>>> import numpy as np
>>> np.set_printoptions(suppress=True, linewidth=100)
>>> def rnd(a):
...     return np.round(a, 2) + 0
... 
>>> E = np.load("arr.npy")
>>> E
array([[0, 0, 1, 0, 0, 0, 0, 1],
       [0, 0, 0, 0, 0, 1, 0, 1],
       [1, 0, 0, 1, 0, 0, 0, 1],
       [0, 0, 1, 0, 0, 0, 1, 1],
       [0, 0, 0, 0, 0, 0, 0, 0],
       [0, 1, 0, 0, 0, 0, 0, 0],
       [0, 0, 0, 1, 0, 0, 0, 1],
       [1, 1, 1, 1, 0, 0, 1, 0]])
>>> # symmetric, so the eigenvalues are real
>>> [round(float(x), 2) for x in np.linalg.svd(E, compute_uv=False)[:3]]
[3.06, 1.93, 1.62]
>>> rnd(np.linalg.eigvalsh(E).min())
np.float64(-1.93)
>>> rnd(np.sort(np.linalg.eigvals(E).real))
array([-1.93, -1.62, -0.79, -0.4 ,  0.  ,  0.62,  1.07,  3.06])
>>> rnd(np.linalg.det(E))
np.float64(0.0)
>>> np.flatnonzero(np.linalg.matrix_power((E != 0) + (E.T != 0) + np.eye(8), 8)[0])
array([0, 1, 2, 3, 5, 6, 7])
>>> E.sum(axis=0)
array([2, 2, 3, 3, 0, 1, 2, 5])
>>> E @ E
array([[2, 1, 1, 2, 0, 0, 1, 1],
       [1, 2, 1, 1, 0, 0, 1, 0],
       [1, 1, 3, 1, 0, 0, 2, 2],
       [2, 1, 1, 3, 0, 0, 1, 2],
       [0, 0, 0, 0, 0, 0, 0, 0],
       [0, 0, 0, 0, 0, 1, 0, 1],
       [1, 1, 2, 1, 0, 0, 2, 1],
       [1, 0, 2, 2, 0, 1, 1, 5]])
>>> np.argwhere(np.triu(E))
array([[0, 2],
       [0, 7],
       [1, 5],
       [1, 7],
       [2, 3],
       [2, 7],
       [3, 6],
       [3, 7],
       [6, 7]])
>>> L = np.diag(E.sum(axis=1)) - E
>>> round(np.linalg.det(L[1:, 1:]))
0
>>> L @ np.ones(8)
array([0., 0., 0., 0., 0., 0., 0., 0.])
>>> (np.linalg.eigvalsh(L) < 1e-8).sum()
np.int64(2)
>>> ev, V = np.linalg.eigh(E)
>>> rnd(V.T @ V)
array([[1., 0., 0., 0., 0., 0., 0., 0.],
       [0., 1., 0., 0., 0., 0., 0., 0.],
       [0., 0., 1., 0., 0., 0., 0., 0.],
       [0., 0., 0., 1., 0., 0., 0., 0.],
       [0., 0., 0., 0., 1., 0., 0., 0.],
       [0., 0., 0., 0., 0., 1., 0., 0.],
       [0., 0., 0., 0., 0., 0., 1., 0.],
       [0., 0., 0., 0., 0., 0., 0., 1.]])
>>> feats = np.loadtxt("a.csv", delimiter=",")
>>> rnd(feats)
array([[-0.26, -0.18,  0.19, -0.01,  0.54, -0.4 , -0.64,  0.08],
       [ 0.  , -0.1 , -0.49,  0.02,  0.2 , -0.25,  0.3 ,  0.75],
       [ 0.07,  0.24, -0.45, -0.05, -0.01, -0.67,  0.12, -0.52],
       [ 0.33, -0.02,  0.18, -0.69,  0.52,  0.08,  0.31, -0.1 ],
       [ 0.69, -0.04,  0.4 ,  0.06, -0.31, -0.42, -0.13,  0.25],
       [-0.13, -0.67,  0.27,  0.34,  0.1 , -0.2 ,  0.5 , -0.21],
       [ 0.2 ,  0.52,  0.17,  0.6 ,  0.5 ,  0.08,  0.19, -0.01],
       [-0.53,  0.42,  0.48, -0.21, -0.2 , -0.31,  0.3 ,  0.2 ]])
>>> # keeps lengths
>>> u = np.array([4, 8, 8, 1, 0, 8, 5, 2])
>>> other = feats + np.outer(u, np.eye(8)[3])
>>> rnd(other)
array([[-0.26, -0.18,  0.19,  3.99,  0.54, -0.4 , -0.64,  0.08],
       [ 0.  , -0.1 , -0.49,  8.02,  0.2 , -0.25,  0.3 ,  0.75],
       [ 0.07,  0.24, -0.45,  7.95, -0.01, -0.67,  0.12, -0.52],
       [ 0.33, -0.02,  0.18,  0.31,  0.52,  0.08,  0.31, -0.1 ],
       [ 0.69, -0.04,  0.4 ,  0.06, -0.31, -0.42, -0.13,  0.25],
       [-0.13, -0.67,  0.27,  8.34,  0.1 , -0.2 ,  0.5 , -0.21],
       [ 0.2 ,  0.52,  0.17,  5.6 ,  0.5 ,  0.08,  0.19, -0.01],
       [-0.53,  0.42,  0.48,  1.79, -0.2 , -0.31,  0.3 ,  0.2 ]])
>>> x0 = np.array([0, 0, 2, 2, 1, 1, 1, 2])
>>> target = feats @ x0
>>> rnd(target)
array([ 0.02,  0.81, -2.6 , -0.31,  0.53,  1.18,  2.3 ,  0.74])
>>> rnd(np.linalg.solve(feats, -2 * target))
array([ 0.,  0., -4., -4., -2., -2., -2., -4.])
>>> rnd(np.linalg.solve(feats, feats[:, 4]))
array([0., 0., 0., 0., 1., 0., 0., 0.])
>>> rnd(np.linalg.solve(feats, target))
array([0., 0., 2., 2., 1., 1., 1., 2.])
>>> W1 = np.array([[6, -8, -5],
...     [-4, -3, -3],
...     [-7, 9, -9],
...     [6, 1, 0],
...     [-7, -9, -8],
...     [-8, -4, -3],
...     [-2, -5, -4],
...     [-1, 7, 4]])
>>> b = np.array([-9, -5, 9])
>>> H = np.maximum(feats @ W1 + b, 0)
>>> (H > 0).astype(int)
array([[0, 0, 1],
       [0, 0, 1],
       [0, 0, 1],
       [0, 0, 0],
       [0, 1, 1],
       [0, 0, 1],
       [0, 0, 0],
       [0, 1, 1]])
>>> basis = np.array([[-5, 4], [4, -3], [-1, 8]])
>>> rnd(H @ basis)
array([[ -8.93,  71.4 ],
       [-14.63, 117.04],
       [-11.55,  92.38],
       [  0.  ,   0.  ],
       [ -6.98,  58.83],
       [ -6.25,  50.01],
       [  0.  ,   0.  ],
       [ 11.95,  50.06]])
>>> x0 = np.array([7, 1, 4, 7, -2, -1, -2, 4])
>>> rnd(np.sort(np.abs(np.degrees(np.angle(np.linalg.eigvals(feats))))))
array([  0.  ,  53.19,  53.19, 114.69, 114.69, 175.2 , 175.2 , 180.  ])
>>> rnd(np.linalg.norm(x0)), rnd(np.linalg.norm(feats @ x0))
(np.float64(11.83), np.float64(11.83))
>>> rnd(np.linalg.inv(feats))
array([[-0.26,  0.  ,  0.07,  0.33,  0.69, -0.13,  0.2 , -0.53],
       [-0.18, -0.1 ,  0.24, -0.02, -0.04, -0.67,  0.52,  0.42],
       [ 0.19, -0.49, -0.45,  0.18,  0.4 ,  0.27,  0.17,  0.48],
       [-0.01,  0.02, -0.05, -0.69,  0.06,  0.34,  0.6 , -0.21],
       [ 0.54,  0.2 , -0.01,  0.52, -0.31,  0.1 ,  0.5 , -0.2 ],
       [-0.4 , -0.25, -0.67,  0.08, -0.42, -0.2 ,  0.08, -0.31],
       [-0.64,  0.3 ,  0.12,  0.31, -0.13,  0.5 ,  0.19,  0.3 ],
       [ 0.08,  0.75, -0.52, -0.1 ,  0.25, -0.21, -0.01,  0.2 ]])
>>> rnd(np.linalg.det(feats))
np.float64(-1.0)
>>> K = np.tril(np.array([[0, 2, 0, 0, 0, 1, 0, 3],
...     [0, 0, 1, 1, 0, 3, 2, 3],
...     [3, 0, 0, 0, 3, 3, 0, 3],
...     [2, 1, 1, 2, 0, 2, 2, 3],
...     [0, 0, 0, 3, 3, 0, 1, 3],
...     [3, 0, 1, 1, 2, 0, 1, 1],
...     [3, 3, 0, 0, 2, 3, 2, 1],
...     [3, 1, 0, 2, 3, 3, 1, 1]]), -1) + np.eye(8, dtype=int)
>>> K
array([[1, 0, 0, 0, 0, 0, 0, 0],
       [0, 1, 0, 0, 0, 0, 0, 0],
       [3, 0, 1, 0, 0, 0, 0, 0],
       [2, 1, 1, 1, 0, 0, 0, 0],
       [0, 0, 0, 3, 1, 0, 0, 0],
       [3, 0, 1, 1, 2, 1, 0, 0],
       [3, 3, 0, 0, 2, 3, 1, 0],
       [3, 1, 0, 2, 3, 3, 1, 1]])
>>> # triangular, det is the product of the diagonal
>>> x0 = np.array([2, -2, -2, 0, 0, 2, -3, -1])
>>> target = K @ x0
>>> b, lr = np.zeros(8), 1 / np.linalg.norm(K, 2) ** 2
>>> for i in range(12):
...     b -= lr * K.T @ (K @ b - target)
...     if i % 2 == 0: print(i, round(np.linalg.norm(K @ b - target), 2))
... 
0 4.77
2 4.18
4 3.71
6 3.34
8 3.03
10 2.76
>>> rnd(np.linalg.cond(K))
np.float64(219.21)
